% ipython --no-banner

In [1]: import numpy as np

In [2]: np.set_printoptions(precision=2, suppress=True, linewidth=140, floatmode="fixed")

In [3]: def rnd(a):
   ...:     return np.round(a, 2) + 0
   ...: 

In [4]: M = np.loadtxt("w.csv", delimiter=",")

In [5]: rnd(M)
Out[5]: 
array([[0.29, 0.00, 0.14, 0.29, 0.14, 0.14],
       [0.17, 0.33, 0.00, 0.17, 0.33, 0.00],
       [0.12, 0.12, 0.38, 0.12, 0.00, 0.25],
       [0.22, 0.00, 0.22, 0.22, 0.11, 0.22],
       [0.08, 0.17, 0.17, 0.17, 0.25, 0.17],
       [0.18, 0.18, 0.09, 0.18, 0.18, 0.18]])

In [6]: x0 = np.array([4, 5, 4, 3, 5, 2])

In [7]: rnd((M * x0).sum(axis=1))
Out[7]: array([3.57, 4.50, 3.50, 3.44, 3.92, 3.82])

In [8]: rnd(M @ (2 * x0))
Out[8]: array([7.14, 9.00, 7.00, 6.89, 7.83, 7.64])

In [9]: np.linalg.norm(M @ x0) <= np.linalg.norm(M, 2) * np.linalg.norm(x0) + 1e-9
Out[9]: np.True_

In [10]: rnd(np.einsum("ij,j->i", M, x0))
Out[10]: array([3.57, 4.50, 3.50, 3.44, 3.92, 3.82])

In [11]: M @ np.ones(6)
Out[11]: array([1.00, 1.00, 1.00, 1.00, 1.00, 1.00])

In [12]: (M @ x0).argmax()
Out[12]: np.int64(1)

In [13]: f = np.array([-2, 1, -5, 3, 5, 0])

In [14]: Y = M + np.outer(f, np.eye(6)[2])

In [15]: rnd(Y)
Out[15]: 
array([[ 0.29,  0.00, -1.86,  0.29,  0.14,  0.14],
       [ 0.17,  0.33,  1.00,  0.17,  0.33,  0.00],
       [ 0.12,  0.12, -4.62,  0.12,  0.00,  0.25],
       [ 0.22,  0.00,  3.22,  0.22,  0.11,  0.22],
       [ 0.08,  0.17,  5.17,  0.17,  0.25,  0.17],
       [ 0.18,  0.18,  0.09,  0.18,  0.18,  0.18]])

In [16]: rnd(np.linalg.det(Y) / np.linalg.det(M)), rnd(1 + np.linalg.solve(M, f)[2])
Out[16]: (np.float64(12.43), np.float64(12.43))

In [17]: np.linalg.matrix_rank(Y - M)
Out[17]: np.int64(1)
